>>> import numpy as np
>>> np.set_printoptions(precision=2, suppress=True, linewidth=120)
>>> m1 = np.load("case8.npy")
>>> print(m1)
[[-1.  0.  0.]
 [ 0. -1.  0.]
 [ 0.  0.  3.]]
>>> # splits into 3 blocks
>>> x = np.array([2, 5, 2])
>>> print(m1 @ x)
[-2. -5.  6.]
>>> print(np.sign((m1 @ x).round(6)))
[-1. -1.  1.]
>>> print((m1 @ x).argmax())
2
>>> print((m1 * x).sum(axis=1))
[-2. -5.  6.]
>>> mat = np.load("w.npy")
>>> print(mat)
[[10.19 18.36 32.44  9.87]
 [ 9.62 19.74 30.33 12.14]
 [ 9.84 19.13 29.16 11.38]
 [ 9.31 20.42 31.11  8.68]
 [ 9.18 18.84 30.77 10.09]
 [10.4  19.48 30.39  9.03]
 [10.71 21.3  30.84  9.11]
 [10.06 19.09 28.63  9.31]
 [ 9.87 20.   30.28 10.38]
 [ 9.94 20.19 29.17  9.68]
 [10.54 21.34 31.7  10.4 ]
 [11.93 20.01 29.52  9.85]
 [ 8.9  22.18 30.17 12.13]
 [10.4  19.88 30.79  8.51]
 [11.   19.17 30.56 11.  ]
 [ 9.74 21.29 30.83 10.18]
 [ 9.38 20.51 29.68 11.65]
 [ 8.45 19.91 29.4   9.42]
 [10.86 21.46 31.48 11.23]
 [10.82 16.9  31.34 10.43]
 [10.97 21.34 29.71 10.4 ]
 [11.35 19.33 29.26  9.75]
 [10.69 20.26 28.23  8.91]
 [ 7.7  20.29 31.65  9.75]
 [11.18 20.14 28.82 13.06]
 [ 9.17 20.38 32.13 11.38]
 [10.68 19.03 30.7   7.92]
 [10.08 19.05 28.95 10.77]]
>>> f, v = mat[19], mat[15]
>>> print(round(f @ v, 2))
1537.58
>>> print(round(f @ f, 2))
1493.66
>>> p = (f @ v) / (f @ f) * f
>>> print(np.linalg.matrix_rank(np.outer(f, v)))
1
>>> print(np.round((v - p) @ f, 2))
0.0
>>> print([round(float(x), 2) for x in np.linalg.svd(mat, compute_uv=False)[:3]])
[206.56, 6.52, 5.33]
>>> print(round(np.log10(np.linalg.cond(mat))))
2
>>> print(round(np.linalg.norm(mat, 2) / np.linalg.norm(mat), 2))
1.0
>>> print(np.linalg.cond(mat) > 100)
False
>>> T = np.stack([mat, -2 * mat, mat[::-1]])
>>> print(np.linalg.norm(T, axis=(1, 2)))
[206.79 413.59 206.79]
>>> print(np.linalg.matrix_rank(T.reshape(3, -1)))
2
>>> print(T.shape)
(3, 28, 4)
>>> print(np.linalg.matrix_rank(T))
[4 4 4]
>>> print((T @ mat.T).shape)
(3, 28, 28)
>>> feats = np.load("sample6.npy")
>>> print(feats)
[[ 2 -1  0  0  0  0]
 [-2  2  0  0  0  0]
 [ 2 -1  0  0  0  0]
 [ 0  0  2 -1  0  0]
 [ 0  0 -2  2  0  0]
 [ 0  0  2 -1  0  0]
 [ 0  0  0  0  2 -1]
 [ 0  0  0  0 -2  2]
 [ 0  0  0  0  2 -1]]
>>> x = np.array([-2, 2, -5, -1, -5, 3])
>>> target = feats @ x
>>> print(target)
[ -6   8  -6  -9   8  -9 -13  16 -13]
>>> print(np.linalg.lstsq(feats, target)[0])
[-2.  2. -5. -1. -5.  3.]
>>> try:
...     np.linalg.solve(feats, target)
... except np.linalg.LinAlgError as e:
...     print("failed:", e)
... 
failed: Last 2 dimensions of the array must be square
>>> rng = np.random.default_rng(61013)
>>> target = target + 0.02 * rng.normal(size=9)
>>> print(target)
[ -5.98   8.01  -5.99  -9.01   8.04  -9.01 -12.98  16.01 -12.95]
>>> c, *_ = np.linalg.lstsq(feats, target)
>>> print(c)
[-1.98  2.03 -4.98 -0.96 -4.96  3.05]
>>> print(np.round(feats.T @ (target - feats @ c), 2) + 0)
[0. 0. 0. 0. 0. 0.]
>>> other = np.c_[feats[:, :3] @ np.array([[-2, -2, -8], [-1, 5, 6], [5, 0, -3]]), np.array([1, 2, 1, 2, 2, 0, 0, 0, 0])]
>>> print(other)
[[ -3  -9 -22   1]
 [  2  14  28   2]
 [ -3  -9 -22   1]
 [ 10   0  -6   2]
 [-10   0   6   2]
 [ 10   0  -6   0]
 [  0   0   0   0]
 [  0   0   0   0]
 [  0   0   0   0]]
>>> print(np.round(np.linalg.lstsq(feats, other[:, 0])[0], 2) + 0)
[-2. -1.  5.  0.  0.  0.]
>>> x = np.array([1, 3, -5, 3, 3, -5])
>>> target = feats @ x
>>> c, lr = np.zeros(6), 1 / np.linalg.norm(feats, 2) ** 2
>>> for i in range(10):
...     c -= lr * feats.T @ (feats @ c - target)
...     if i % 2 == 0: print(i, round(np.linalg.norm(feats @ c - target), 2))
... 
0 2.56
2 2.43
4 2.3
6 2.18
8 2.07
>>> print(np.round(np.linalg.cond(feats), 2))
6.2
>>> E = np.loadtxt("layer16.csv", delimiter=",")
>>> print(E)
[[-1.39 -1.49 -2.2   0.04]
 [ 1.63 -0.68 -0.61 -2.35]
 [-0.23  2.5  -1.56 -0.48]
 [ 2.09 -0.19 -1.17  1.8 ]]
>>> x = np.array([-1, 1, 1, -2])
>>> target = E @ x
>>> c, lr = np.zeros(4), 1 / np.linalg.norm(E, 2) ** 2
>>> for i in range(300):
...     c -= lr * E.T @ (E @ c - target)
...     if i % 50 == 0: print(i, round(np.linalg.norm(E @ c - target), 2))
... 
0 0.0
50 0.0
100 0.0
150 0.0
200 0.0
250 0.0
>>> print(c)
[-1.  1.  1. -2.]
>>> W0 = np.load("dump.npy")
>>> print(W0)
[[ 0.  0.  3.]
 [ 0.  0. -2.]
 [ 3. -2.  0.]]
>>> left, sig, VT = np.linalg.svd(W0)
>>> print(sig)
[ 3.61  3.61 -0.  ]
>>> other = left[:, :2] @ np.diag(sig[:2]) @ VT[:2]
>>> print(np.linalg.matrix_rank(other))
2
>>> print(np.abs(W0 - other).max())
0.0
>>> print(np.round(np.linalg.norm(W0 - other, 2), 2), sig[2])
0.0 -0.0
>>> F = np.load("m.npy")
>>> print(F)
[[0.67 0.   0.   0.33]
 [0.33 0.67 0.   0.  ]
 [0.   0.   1.   0.  ]
 [0.   0.   0.5  0.5 ]]
>>> # row-stochastic, so 1 is an eigenvalue
>>> print(F.ravel(order="F"))
[0.67 0.33 0.   0.   0.   0.67 0.   0.   0.   0.   1.   0.5  0.33 0.   0.   0.5 ]
>>> print(F.reshape(-1, 2))
[[0.67 0.  ]
 [0.   0.33]
 [0.33 0.67]
 [0.   0.  ]
 [0.   0.  ]
 [1.   0.  ]
 [0.   0.  ]
 [0.5  0.5 ]]
>>> T = F.reshape(4, 2, -1)
>>> print(T[:, 0])
[[0.67 0.  ]
 [0.33 0.67]
 [0.   0.  ]
 [0.   0.  ]]
>>> print(T.shape)
(4, 2, 2)
>>> print(T.transpose(1, 0, 2))
[[[0.67 0.  ]
  [0.33 0.67]
  [0.   0.  ]
  [0.   0.  ]]

 [[0.   0.33]
  [0.   0.  ]
  [1.   0.  ]
  [0.5  0.5 ]]]
>>> z = rng.permutation(4)
>>> other = F[:, z] * rng.choice([-1, 1], 4)
>>> print(other)
[[-0.67 -0.    0.    0.33]
 [-0.33 -0.67  0.    0.  ]
 [-0.   -0.    1.    0.  ]
 [-0.   -0.    0.5   0.5 ]]
>>> left, _, VT = np.linalg.svd(F.T @ other)
>>> print(np.round(left @ VT, 2) + 0)
[[-1.  0.  0.  0.]
 [ 0. -1.  0.  0.]
 [ 0.  0.  1.  0.]
 [ 0.  0.  0.  1.]]
>>> print(np.round(np.linalg.lstsq(F, other)[0], 2) + 0)
[[-1.  0.  0.  0.]
 [ 0. -1.  0.  0.]
 [ 0.  0.  1.  0.]
 [ 0.  0.  0.  1.]]
>>> M = np.load("run1.npy")
>>> print(M)
[[-0.4  1.1  0.8]
 [ 1.6 -1.7  2.1]
 [ 1.5  1.   0.3]
 [-1.4  1.4 -0.5]
 [-0.5  2.1  1.5]
 [ 0.  -0.2  1.2]
 [ 0.4 -1.2  0.3]
 [-1.4  1.1 -0.9]
 [-0.7 -2.1  0.6]
 [ 0.3  0.5 -1.3]
 [-1.6  0.7 -0.5]
 [ 0.8  1.3 -0.5]
 [-2.1  0.7  0.1]
 [-0.1  0.2 -0.9]
 [ 0.2  0.4 -0.4]
 [ 5.   7.   0. ]
 [ 0.   0.6 -0.7]]
>>> Z = M[[11, 10]].astype(float)
>>> for _ in range(6):
...     z = np.linalg.norm(M[:, None] - Z, axis=-1).argmin(axis=1)
...     Z = np.array([M[z == j].mean(axis=0) for j in range(2)])
... 
>>> print(z)
[1 1 0 1 0 1 1 1 1 1 1 0 1 1 1 0 1]
>>> print(np.abs(Z[1] - Z[0]).argmax())
1
>>> print(np.bincount(z))
[ 4 13]
>>> print(Z[1] - Z[0])
[-2.1  -2.73 -0.33]
